$ ipython --no-banner

In [1]: import numpy as np

In [2]: import numpy.linalg as la

In [3]: np.set_printoptions(precision=2, suppress=True, linewidth=120)

In [4]: feats = np.load("out0.npy")

In [5]: feats
Out[5]: 
array([[6., 1., 1., 1., 1., 1.],
       [1., 6., 1., 1., 1., 1.],
       [1., 1., 6., 1., 1., 1.],
       [1., 1., 1., 6., 1., 1.],
       [1., 1., 1., 1., 6., 1.],
       [1., 1., 1., 1., 1., 6.]])

In [6]: # symmetric, so the eigenvalues are real

In [7]: O, R = la.qr(feats)

In [8]: O.shape, R.shape
Out[8]: ((6, 6), (6, 6))

In [9]: np.round(O.T @ O, 2) + 0
Out[9]: 
array([[1., 0., 0., 0., 0., 0.],
       [0., 1., 0., 0., 0., 0.],
       [0., 0., 1., 0., 0., 0.],
       [0., 0., 0., 1., 0., 0.],
       [0., 0., 0., 0., 1., 0.],
       [0., 0., 0., 0., 0., 1.]])

In [10]: R
Out[10]: 
array([[-6.4 , -2.5 , -2.5 , -2.5 , -2.5 , -2.5 ],
       [ 0.  , -5.9 , -1.65, -1.65, -1.65, -1.65],
       [ 0.  ,  0.  , -5.66, -1.24, -1.24, -1.24],
       [ 0.  ,  0.  ,  0.  , -5.52, -0.99, -0.99],
       [ 0.  ,  0.  ,  0.  ,  0.  , -5.43, -0.83],
       [ 0.  ,  0.  ,  0.  ,  0.  ,  0.  ,  5.37]])

In [11]: O @ R
Out[11]: 
array([[6., 1., 1., 1., 1., 1.],
       [1., 6., 1., 1., 1., 1.],
       [1., 1., 6., 1., 1., 1.],
       [1., 1., 1., 6., 1., 1.],
       [1., 1., 1., 1., 6., 1.],
       [1., 1., 1., 1., 1., 6.]])

In [12]: [int(la.matrix_rank(la.matrix_power(R, p))) for p in range(1, 7)]
Out[12]: [6, 6, 6, 6, 6, 6]

In [13]: np.sort(la.eigvals(R))
Out[13]: array([-6.4 , -5.9 , -5.66, -5.52, -5.43,  5.37])

In [14]: rng = np.random.default_rng(69)

In [15]: z = rng.permutation(6)

In [16]: z
Out[16]: array([1, 0, 4, 5, 3, 2])

In [17]: out = feats[z][:, z]

In [18]: np.sort(np.abs(la.eigvals(out)))
Out[18]: array([ 5.,  5.,  5.,  5.,  5., 11.])

In [19]: data = np.load("dump.npy")

In [20]: data
Out[20]: 
array([[0, 0, 0, 0, 0, 0],
       [2, 1, 0, 0, 0, 0],
       [3, 1, 0, 0, 0, 0],
       [3, 0, 1, 0, 0, 0],
       [3, 2, 2, 3, 0, 0],
       [3, 3, 0, 1, 1, 3]])

In [21]: # triangular

In [22]: left, sv, VT = la.svd(data, full_matrices=False)

In [23]: sv.round(2) + 0
Out[23]: array([7.85, 3.2 , 2.69, 0.98, 0.14, 0.  ])

In [24]: round(float(np.sqrt((sv ** 2).sum())), 2), round(la.norm(data), 2)
Out[24]: (8.94, np.float64(8.94))

In [25]: left.shape, sv.shape, VT.shape
Out[25]: ((6, 6), (6,), (6, 6))

In [26]: np.round(VT @ VT.T, 2) + 0
Out[26]: 
array([[1., 0., 0., 0., 0., 0.],
       [0., 1., 0., 0., 0., 0.],
       [0., 0., 1., 0., 0., 0.],
       [0., 0., 0., 1., 0., 0.],
       [0., 0., 0., 0., 1., 0.],
       [0., 0., 0., 0., 0., 1.]])

In [27]: (sv > 1e-8).sum()
Out[27]: np.int64(5)

In [28]: r0 = np.array([-1, -3, -3])

In [29]: np.cross(data[0, :3], data[2, :3])
Out[29]: array([0, 0, 0])

In [30]: np.polyval(r0, data[0])
Out[30]: array([-3, -3, -3, -3, -3, -3])

In [31]: np.convolve(data[0], r0)
Out[31]: array([0, 0, 0, 0, 0, 0, 0, 0])

In [32]: np.array([np.convolve(row, r0, "same") for row in data])
Out[32]: 
array([[  0,   0,   0,   0,   0,   0],
       [ -7,  -9,  -3,   0,   0,   0],
       [-10, -12,  -3,   0,   0,   0],
       [ -9, -10,  -3,  -3,   0,   0],
       [-11, -17, -15, -15,  -9,   0],
       [-12, -18, -10,  -4,  -9, -12]])

In [33]: la.matrix_rank(data, rtol=0.1)
Out[33]: np.int64(4)

In [34]: round(la.norm(data, 2) / la.norm(data), 2)
Out[34]: np.float64(0.88)

In [35]: [round(float(x), 2) for x in la.svd(data, compute_uv=False)[:3]]
Out[35]: [7.85, 3.2, 2.69]

In [36]: la.cond(data) > 100
Out[36]: np.True_

In [37]: np.argsort(-la.norm(data, axis=0).round(6), kind="stable")[:3]
Out[37]: array([0, 1, 3])

In [38]: M = np.load("test6.npy")

In [39]: M
Out[39]: 
array([[ 1, -5,  0],
       [ 0,  0,  0],
       [ 0,  0,  4]])

In [40]: np.allclose(M[:-1].T @ la.lstsq(M[:-1].T, M[-1])[0], M[-1])
Out[40]: False

In [41]: round(np.trace(la.pinv(M) @ M), 2)
Out[41]: np.float64(2.0)

In [42]: la.matrix_rank(M - M[0, 0] * np.eye(3))
Out[42]: np.int64(2)

In [43]: la.inv(M)
LinAlgError: Singular matrix


In [44]: np.sort(la.eigvals(M))
Out[44]: array([0., 1., 4.])

In [45]: np.prod(np.diag(M)), np.round(la.det(M), 2)
Out[45]: (np.int64(0), np.float64(0.0))

In [46]: la.matrix_power(M - np.diag(np.diag(M)), 3)
Out[46]: 
array([[0, 0, 0],
       [0, 0, 0],
       [0, 0, 0]])

In [47]: out = np.array([[0, 4, 4], [0, 4, 5]])

In [48]: Z = np.kron(out, M)

In [49]: Z
Out[49]: 
array([[  0,   0,   0,   4, -20,   0,   4, -20,   0],
       [  0,   0,   0,   0,   0,   0,   0,   0,   0],
       [  0,   0,   0,   0,   0,  16,   0,   0,  16],
       [  0,   0,   0,   4, -20,   0,   5, -25,   0],
       [  0,   0,   0,   0,   0,   0,   0,   0,   0],
       [  0,   0,   0,   0,   0,  16,   0,   0,  20]])

In [50]: la.matrix_rank(Z)
Out[50]: np.int64(4)

In [51]: left, sv, VT = la.svd(Z)

In [52]: sv.round(2) + 0
Out[52]: array([43.5 , 34.12,  2.39,  1.88,  0.  ,  0.  ])

In [53]: out = left[:, :4] @ np.diag(sv[:4]) @ VT[:4]

In [54]: out.round(2) + 0
Out[54]: 
array([[  0.,   0.,   0.,   4., -20.,   0.,   4., -20.,   0.],
       [  0.,   0.,   0.,   0.,   0.,   0.,   0.,   0.,   0.],
       [  0.,   0.,   0.,   0.,   0.,  16.,   0.,   0.,  16.],
       [  0.,   0.,   0.,   4., -20.,   0.,   5., -25.,   0.],
       [  0.,   0.,   0.,   0.,   0.,   0.,   0.,   0.,   0.],
       [  0.,   0.,   0.,   0.,   0.,  16.,   0.,   0.,  20.]])

In [55]: la.matrix_rank(Z, rtol=0.05)
Out[55]: np.int64(3)

In [56]: la.matrix_rank(out)
Out[56]: np.int64(4)

In [57]: out = np.array([[0], [2], [3], [3], [2], [0]])

In [58]: Z = np.array([[-3, -1, -1, 1, 0]])

In [59]: m1 = out @ Z + 0.02 * rng.normal(size=(6, 5))

In [60]: m1.round(2) + 0
Out[60]: 
array([[-0.02, -0.03,  0.02,  0.02, -0.01],
       [-6.  , -2.01, -1.99,  1.99,  0.01],
       [-8.99, -3.  , -3.01,  3.02,  0.01],
       [-8.97, -3.01, -3.  ,  2.99,  0.01],
       [-5.99, -2.  , -1.99,  2.02,  0.01],
       [-0.01, -0.02,  0.  ,  0.  ,  0.01]])

In [61]: left, sv, VT = la.svd(m1)

In [62]: np.argmax(sv[:-1] / (sv[1:] + 1e-6)) + 1
Out[62]: np.int64(1)

In [63]: sv
Out[63]: array([17.64,  0.04,  0.03,  0.02,  0.01])

In [64]: out = left[:, :1] @ np.diag(sv[:1]) @ VT[:1]

In [65]: la.matrix_rank(m1, rtol=0.05)
Out[65]: np.int64(1)

In [66]: round(la.norm(m1 - out, 2), 2), round(sv[1], 2)
Out[66]: (np.float64(0.04), np.float64(0.04))

In [67]: round(np.abs(m1 - out).max(), 2)
Out[67]: np.float64(0.03)

In [68]: out.round(2) + 0
Out[68]: 
array([[-0.02, -0.01, -0.01,  0.01,  0.  ],
       [-5.99, -2.01, -2.  ,  2.01,  0.01],
       [-8.99, -3.01, -3.  ,  3.01,  0.01],
       [-8.97, -3.  , -2.99,  3.  ,  0.01],
       [-5.99, -2.  , -2.  ,  2.  ,  0.01],
       [-0.01,  0.  ,  0.  ,  0.  ,  0.  ]])
